$ ipython --no-banner

In [1]: import numpy as np

In [2]: np.set_printoptions(precision=2, suppress=True, linewidth=200)

In [3]: def rnd(a):
   ...:     return np.round(a, 2) + 0
   ...: 

In [4]: arr = np.load("run7.npy")

In [5]: arr
Out[5]: 
array([[ 3,  0,  0,  0],
       [ 0,  0,  1,  0],
       [ 0,  0,  1,  0],
       [ 1,  4,  8,  7],
       [ 3,  0,  0,  0],
       [ 0,  2,  6,  3],
       [ 0,  0,  0,  0],
       [ 0,  0,  0,  0],
       [ 0,  2,  0,  0],
       [ 0,  0,  0,  0],
       [ 0,  2,  0,  0],
       [ 5,  0,  6,  9],
       [ 0,  2,  3,  0],
       [ 0,  0,  0,  0],
       [ 3,  0,  5,  6],
       [ 0,  0,  0,  0],
       [ 3,  4,  9, 10],
       [ 5,  2,  0,  2],
       [ 3,  0,  3,  4],
       [ 0,  0,  0,  0],
       [ 0,  4,  4,  2],
       [ 0,  0,  0,  0],
       [ 3,  0,  0,  0],
       [ 5,  0,  8, 11],
       [ 1,  0,  0,  0],
       [ 0,  0,  0,  0],
       [ 3,  0,  0,  0],
       [ 3,  0,  0,  0],
       [ 1,  0,  0,  0],
       [ 5,  0,  0,  2],
       [ 0,  0,  0,  0],
       [ 3,  0,  0,  2]])

In [6]: labels = arr[:, 0] > np.median(arr[:, 0])

In [7]: r0 = arr[labels].mean(axis=0) - arr[~labels].mean(axis=0)

In [8]: labels.astype(int)
Out[8]: array([1, 0, 0, 1, 1, 0, 0, 0, 0, 0, 0, 1, 0, 0, 1, 0, 1, 1, 1, 0, 0, 0, 1, 1, 1, 0, 1, 1, 1, 1, 0, 1])

In [9]: ((arr - arr.mean(axis=0)) @ r0 > 0).astype(int)
Out[9]: array([0, 0, 0, 1, 0, 1, 0, 0, 0, 0, 0, 1, 0, 0, 1, 0, 1, 1, 1, 0, 0, 0, 0, 1, 0, 0, 0, 0, 0, 1, 0, 1])

In [10]: rnd(r0)
Out[10]: array([ 3.12, -0.12,  1.5 ,  3.  ])

In [11]: np.argsort(-np.abs(r0).round(6), kind="stable")
Out[11]: array([0, 3, 2, 1])

In [12]: arr.sum(axis=0)
Out[12]: array([50, 22, 54, 58])

In [13]: np.diff(arr, axis=0)
Out[13]: 
array([[ -3,   0,   1,   0],
       [  0,   0,   0,   0],
       [  1,   4,   7,   7],
       [  2,  -4,  -8,  -7],
       [ -3,   2,   6,   3],
       [  0,  -2,  -6,  -3],
       [  0,   0,   0,   0],
       [  0,   2,   0,   0],
       [  0,  -2,   0,   0],
       [  0,   2,   0,   0],
       [  5,  -2,   6,   9],
       [ -5,   2,  -3,  -9],
       [  0,  -2,  -3,   0],
       [  3,   0,   5,   6],
       [ -3,   0,  -5,  -6],
       [  3,   4,   9,  10],
       [  2,  -2,  -9,  -8],
       [ -2,  -2,   3,   2],
       [ -3,   0,  -3,  -4],
       [  0,   4,   4,   2],
       [  0,  -4,  -4,  -2],
       [  3,   0,   0,   0],
       [  2,   0,   8,  11],
       [ -4,   0,  -8, -11],
       [ -1,   0,   0,   0],
       [  3,   0,   0,   0],
       [  0,   0,   0,   0],
       [ -2,   0,   0,   0],
       [  4,   0,   0,   2],
       [ -5,   0,   0,  -2],
       [  3,   0,   0,   2]])

In [14]: np.abs(arr).max()
Out[14]: np.int64(11)

In [15]: arr.sum(axis=1)
Out[15]: array([ 3,  1,  1, 20,  3, 11,  0,  0,  2,  0,  2, 20,  5,  0, 14,  0, 26,  9, 10,  0, 10,  0,  3, 24,  1,  0,  3,  3,  1,  7,  0,  5])

In [16]: arr.shape
Out[16]: (32, 4)

In [17]: np.count_nonzero(arr)
Out[17]: np.int64(46)

In [18]: rnd(arr.mean(axis=0))
Out[18]: array([1.56, 0.69, 1.69, 1.81])

In [19]: x0 = np.array([1, 2, 1, 2])

In [20]: rhs = arr @ x0

In [21]: rnd(np.linalg.lstsq(arr, rhs)[0])
Out[21]: array([1., 2., 1., 2.])

In [22]: rnd(np.linalg.solve(arr.T @ arr, arr.T @ rhs))
Out[22]: array([1., 2., 1., 2.])

In [23]: rhs
Out[23]: array([ 3,  1,  1, 31,  3, 16,  0,  0,  4,  0,  4, 29,  7,  0, 20,  0, 40, 13, 14,  0, 16,  0,  3, 35,  1,  0,  3,  3,  1,  9,  0,  7])

In [24]: rnd(np.linalg.pinv(arr) @ arr)
Out[24]: 
array([[1., 0., 0., 0.],
       [0., 1., 0., 0.],
       [0., 0., 1., 0.],
       [0., 0., 0., 1.]])

In [25]: rng = np.random.default_rng(385)

In [26]: rhs = rhs + 0.05 * rng.normal(size=32)

In [27]: rnd(rhs)
Out[27]: 
array([ 3.03,  1.03,  1.02, 31.06,  2.96, 15.98,  0.01,  0.01,  4.06,  0.04,  3.98, 28.97,  6.94,  0.  , 20.06, -0.02, 39.94, 12.99, 14.03, -0.05, 16.03, -0.06,  3.01, 34.99,  1.07,  0.  ,  2.99,
        3.03,  0.94,  9.06,  0.04,  7.  ])

In [28]: coef, *_ = np.linalg.lstsq(arr, rhs)

In [29]: [round(float(np.linalg.norm(np.linalg.solve(arr.T @ arr + lam * np.eye(4), arr.T @ rhs))), 2) for lam in (0, 1, 10, 100)]
Out[29]: [3.16, 3.12, 2.89, 2.43]

In [30]: rnd(np.linalg.norm(rhs - arr @ coef))
Out[30]: np.float64(0.21)

In [31]: coef.round()
Out[31]: array([1., 2., 1., 2.])

In [32]: Y = np.c_[arr[:, :1] @ np.array([[0]]), np.array([5, -3, -1, -3, -2, -3, 0, -3, 4, 0, 2, 5, -4, 0, 3, 1, 1, 2, 3, 5, -4, 0, 0, -5, -3, -1, -3, 1, 5, -3, 4, 4])]

In [33]: Y
Out[33]: 
array([[ 0,  5],
       [ 0, -3],
       [ 0, -1],
       [ 0, -3],
       [ 0, -2],
       [ 0, -3],
       [ 0,  0],
       [ 0, -3],
       [ 0,  4],
       [ 0,  0],
       [ 0,  2],
       [ 0,  5],
       [ 0, -4],
       [ 0,  0],
       [ 0,  3],
       [ 0,  1],
       [ 0,  1],
       [ 0,  2],
       [ 0,  3],
       [ 0,  5],
       [ 0, -4],
       [ 0,  0],
       [ 0,  0],
       [ 0, -5],
       [ 0, -3],
       [ 0, -1],
       [ 0, -3],
       [ 0,  1],
       [ 0,  5],
       [ 0, -3],
       [ 0,  4],
       [ 0,  4]])

In [34]: np.linalg.matrix_rank(Y)
Out[34]: np.int64(1)

In [35]: rnd(np.linalg.norm(Y - arr @ np.linalg.lstsq(arr, Y)[0], axis=0))
Out[35]: array([ 0.  , 15.66])

In [36]: rnd(np.linalg.lstsq(arr, Y[:, 0])[0])
Out[36]: array([0., 0., 0., 0.])

In [37]: Xc = (arr - arr.mean(axis=0)) / arr.std(axis=0)

In [38]: np.argwhere(np.abs(Xc) > 2)
Out[38]: 
array([[ 3,  1],
       [ 3,  2],
       [11,  3],
       [16,  1],
       [16,  2],
       [16,  3],
       [20,  1],
       [23,  2],
       [23,  3]])

In [39]: coef = np.linalg.lstsq(np.delete(Xc, 1, axis=1), Xc[:, 1])[0]

In [40]: rnd(coef)
Out[40]: array([ 0.01,  1.39, -0.91])

In [41]: Y = np.array([[-9, 5, 8, 1, -4, 1, -3, -6],
    ...:     [-6, 9, -7, 4, 7, 1, -6, -6],
    ...:     [3, -6, 3, -4, 9, 4, -9, 6],
    ...:     [-6, 9, 1, 8, -4, 6, 8, 1],
    ...:     [-7, 7, -1, 5, 8, 6, -4, -8],
    ...:     [6, 2, 8, 3, 2, 7, -2, 1],
    ...:     [5, 7, 5, -1, -6, -2, -1, -7],
    ...:     [-4, 8, 8, -3, -9, -3, -4, 5]])

In [42]: F = np.triu(Y)

In [43]: F
Out[43]: 
array([[-9,  5,  8,  1, -4,  1, -3, -6],
       [ 0,  9, -7,  4,  7,  1, -6, -6],
       [ 0,  0,  3, -4,  9,  4, -9,  6],
       [ 0,  0,  0,  8, -4,  6,  8,  1],
       [ 0,  0,  0,  0,  8,  6, -4, -8],
       [ 0,  0,  0,  0,  0,  7, -2,  1],
       [ 0,  0,  0,  0,  0,  0, -1, -7],
       [ 0,  0,  0,  0,  0,  0,  0,  5]])

In [44]: Y = F / np.linalg.norm(F, axis=1, keepdims=True)

In [45]: cov = Y @ Y.T

In [46]: rnd(np.degrees(np.arccos(np.clip(cov[0, 1], -1, 1))))
Out[46]: np.float64(85.41)

In [47]: (cov - 2 * np.eye(8)).round(6).argmax(axis=1)
Out[47]: array([6, 4, 5, 5, 6, 2, 4, 2])

In [48]: rnd(np.linalg.norm(Y, axis=1))
Out[48]: array([1., 1., 1., 1., 1., 1., 1., 1.])

In [49]: x0 = np.array([5, 4, 8, 6, 7, 9, 7, 5])

In [50]: rhs = F @ x0

In [51]: rhs
Out[51]: array([-25, -10,  66, 135,  42,  54, -42,  25])

In [52]: rnd(np.linalg.solve(F, F[:, 7]))
Out[52]: array([0., 0., 0., 0., 0., 0., 0., 1.])

In [53]: rnd(np.linalg.solve(F, rhs))
Out[53]: array([5., 4., 8., 6., 7., 9., 7., 5.])
